>>> import numpy as np
>>> import numpy.linalg as la
>>> np.set_printoptions(suppress=True, linewidth=100)
>>> M = np.array([[-0.2, 2.3, -0.7, -0.8, -0.4, -1.8, -1.0, 0.5, -0.5, -0.4],
...     [0.7, 0.4, -0.4, 1.6, 0.8, -2.2, -1.1, 0.2, -0.1, 0.7],
...     [-0.3, 0.1, -0.4, 0.7, 1.0, -0.2, 0.7, 0.7, 0.0, -0.1],
...     [-1.3, 0.5, -1.2, 1.0, -0.4, -0.9, -0.1, 0.6, 1.2, -2.6],
...     [1.7, 0.5, 1.1, -0.7, 0.8, -1.3, 1.2, -0.9, 1.5, -0.3],
...     [-1.3, -0.4, -0.7, 0.9, -0.4, -2.6, -0.4, 1.3, 0.4, 0.8]])
>>> print(M)
[[-0.2  2.3 -0.7 -0.8 -0.4 -1.8 -1.   0.5 -0.5 -0.4]
 [ 0.7  0.4 -0.4  1.6  0.8 -2.2 -1.1  0.2 -0.1  0.7]
 [-0.3  0.1 -0.4  0.7  1.  -0.2  0.7  0.7  0.  -0.1]
 [-1.3  0.5 -1.2  1.  -0.4 -0.9 -0.1  0.6  1.2 -2.6]
 [ 1.7  0.5  1.1 -0.7  0.8 -1.3  1.2 -0.9  1.5 -0.3]
 [-1.3 -0.4 -0.7  0.9 -0.4 -2.6 -0.4  1.3  0.4  0.8]]
>>> print(round(la.norm(M[1] - M[2]), 2))
3.17
>>> print(round(la.norm(M, 2), 2))
5.11
>>> print(M[1] @ M[2])
1.65
>>> print(np.round(la.norm(M, axis=1), 2))
[3.39 3.26 1.67 3.73 3.43 3.57]
>>> print(round(float(la.norm(M[1], 1)), 2), round(la.norm(M[1], np.inf), 2))
8.2 2.2
>>> print(np.round(la.norm(M, axis=0), 2))
[2.62 2.47 1.99 2.45 1.66 4.17 2.08 1.91 2.03 2.85]
>>> T = np.stack([M, 4 * M, M[::-1]])
>>> print((T @ M.T).shape)
(3, 6, 6)
>>> print(T.shape)
(3, 6, 10)
>>> W = np.array([[0, 3, 3],
...     [0, 0, 5],
...     [3, 5, 4],
...     [5, 0, 5],
...     [2, 0, 4],
...     [0, 2, 3],
...     [3, 4, 1],
...     [4, 0, 2],
...     [5, 5, 5],
...     [1, 5, 1]])
>>> c = np.array([3, 4, 4])
>>> hid = np.maximum(M @ W + c, 0)
>>> print(hid.round(2))
[[ 0.   0.   0. ]
 [ 9.1  0.  10.6]
 [12.1  3.  10.9]
 [ 9.1  0.   3. ]
 [11.6 22.8 18.4]
 [11.4  0.   0. ]]
>>> print(np.round((hid > 0).mean(axis=0), 2))
[0.83 0.33 0.67]
>>> cent = np.array([[-1, 3], [1, 1], [-3, -3]])
>>> print(np.round(hid @ cent, 2))
[[  0.    0. ]
 [-40.9  -4.5]
 [-41.8   6.6]
 [-18.1  18.3]
 [-44.    2.4]
 [-11.4  34.2]]
>>> print(W @ cent)
[[ -6  -6]
 [-15 -15]
 [-10   2]
 [-20   0]
 [-14  -6]
 [ -7  -7]
 [ -2  10]
 [-10   6]
 [-15   5]
 [  1   5]]
>>> print((hid @ cent).round(6).argmax(axis=1))
[0 1 1 1 1 1]
>>> F = np.loadtxt("w.csv", delimiter=",")
>>> print(F)
[[-1.25  1.5  -0.55]
 [-0.39  0.82 -0.5 ]
 [ 1.5  -1.91  0.6 ]
 [-2.75  4.26 -1.42]
 [-0.09  0.28 -0.19]
 [-1.23  1.8  -0.5 ]
 [-2.24  3.13 -1.06]
 [ 1.75 -2.7   0.9 ]
 [ 1.09 -1.66  0.52]
 [ 1.   -1.59  0.38]
 [ 2.64 -3.77  1.24]
 [-3.05  4.58 -1.64]
 [ 1.29 -2.02  0.67]
 [-1.11  1.66 -0.46]
 [ 3.37 -5.06  1.6 ]
 [-0.25  0.31 -0.34]
 [ 0.99 -1.62  0.57]
 [ 0.92 -1.22  0.4 ]
 [ 0.5  -0.83  0.28]
 [-0.74  1.26 -0.33]
 [-0.47  0.65 -0.27]
 [ 1.62 -2.27  0.96]
 [-0.9   1.48 -0.37]
 [ 0.7  -0.95  0.49]
 [ 2.89 -4.38  1.41]
 [-2.1   2.94 -1.02]
 [ 3.21 -5.16  1.95]
 [ 0.93 -1.55  0.46]
 [-2.4   3.96 -1.27]]
>>> P = F @ la.solve(F.T @ F, F.T)
>>> print(np.round(np.trace(P), 2))
3.0
>>> print(np.allclose(P @ P, P))
True
>>> D = la.norm(F[:, None] - F[None], axis=-1)
>>> print(D.mean(axis=1).argmax())
11
>>> print((D + 1e9 * np.eye(29)).round(6).argmin(axis=1))
[13 20 12 28 15 13 25 21 16 27 24  3  2  5 26  4  8 27 23 22  1  7 19 18 10  6 14  9  3]
>>> vec = np.array([-1, 3, 2])
>>> y = F @ vec
>>> print(np.round(la.solve(F.T @ F, F.T @ y), 2))
[-1.  3.  2.]
>>> print(np.round(la.pinv(F) @ F, 2) + 0)
[[1. 0. 0.]
 [0. 1. 0.]
 [0. 0. 1.]]
>>> try:
...     la.solve(F, y)
... except la.LinAlgError as e:
...     print(e)
... 
Last 2 dimensions of the array must be square
>>> rng = np.random.default_rng(756)
>>> y = y + 0.05 * rng.normal(size=29)
>>> print(y.round(2))
[  4.66   1.84  -5.98  12.64   0.6    5.65   9.48  -8.    -5.    -5.06 -11.4   13.48  -6.     5.16
 -15.35   0.54  -4.77  -3.7   -2.35   3.89   1.86  -6.58   4.58  -2.54 -13.2    8.94 -14.76  -4.62
  11.71]
>>> c, *_ = la.lstsq(F, y)
>>> print(c.round(2))
[-0.99  2.98  1.94]
>>> print(np.round(F.T @ (y - F @ c), 2) + 0)
[0. 0. 0.]
>>> print([round(float(la.norm(la.solve(F.T @ F + lam * np.eye(3), F.T @ y))), 2) for lam in (0, 1, 10, 100)])
[3.69, 2.47, 2.32, 1.82]
>>> print(c.round())
[-1.  3.  2.]
>>> mat = np.loadtxt("x.csv", delimiter=",")
>>> print(mat)
[[ 1.  0.  0.  0.  0.  0.  0.]
 [ 5.  1.  0.  0.  0.  0.  0.]
 [ 3.  5.  1.  0.  0.  0.  0.]
 [-5.  1.  2.  1.  0.  0.  0.]
 [-4. -2.  0. -2.  1.  0.  0.]
 [ 4.  0.  4. -2.  5.  1.  0.]
 [ 5. -3. -5.  4. -4.  2.  1.]]
>>> print(np.round(np.sort(la.eigvals(mat)), 2))
[1. 1. 1. 1. 1. 1. 1.]
>>> print(la.matrix_rank(mat - mat[0, 0] * np.eye(7)))
6
>>> print(mat @ mat)
[[  1.   0.   0.   0.   0.   0.   0.]
 [ 10.   1.   0.   0.   0.   0.   0.]
 [ 31.  10.   1.   0.   0.   0.   0.]
 [  1.  12.   4.   1.   0.   0.   0.]
 [ -8.  -6.  -4.  -4.   1.   0.   0.]
 [ 10.   8.   4. -14.  10.   1.   0.]
 [-16. -19.   6.  12.   2.   4.   1.]]
>>> feats = np.loadtxt("a.csv", delimiter=",")
>>> print(feats.round(2))
[[-0.11  0.08 -0.27 -0.4   0.87]
 [ 0.07 -0.2   0.41 -0.85 -0.24]
 [ 0.97 -0.17  0.01  0.08  0.18]
 [ 0.    0.45  0.82  0.2   0.3 ]
 [-0.22 -0.85  0.31  0.26  0.26]]
>>> print(np.unravel_index(np.abs(feats).argmax(), feats.shape))
(np.int64(2), np.int64(0))
>>> print(np.round(feats - feats[0], 2))
[[ 0.    0.    0.    0.    0.  ]
 [ 0.19 -0.28  0.67 -0.45 -1.11]
 [ 1.08 -0.25  0.28  0.48 -0.69]
 [ 0.11  0.37  1.08  0.6  -0.56]
 [-0.11 -0.93  0.58  0.66 -0.6 ]]
>>> feats[5]
Traceback (most recent call last):
  File "<python-input-53>", line 1, in <module>
    feats[5]
    ~~~~~^^^
IndexError: index 5 is out of bounds for axis 0 with size 5
>>> np.zeros(5, 5)
Traceback (most recent call last):
  File "<python-input-54>", line 1, in <module>
    np.zeros(5, 5)
    ~~~~~~~~^^^^^^
TypeError: Cannot interpret '5' as a data type
>>> la.rank(feats)
Traceback (most recent call last):
  File "<python-input-55>", line 1, in <module>
    la.rank(feats)
    ^^^^^^^
AttributeError: module 'numpy.linalg' has no attribute 'rank'
>>> print(np.round(np.abs(feats).max(), 2))
0.97
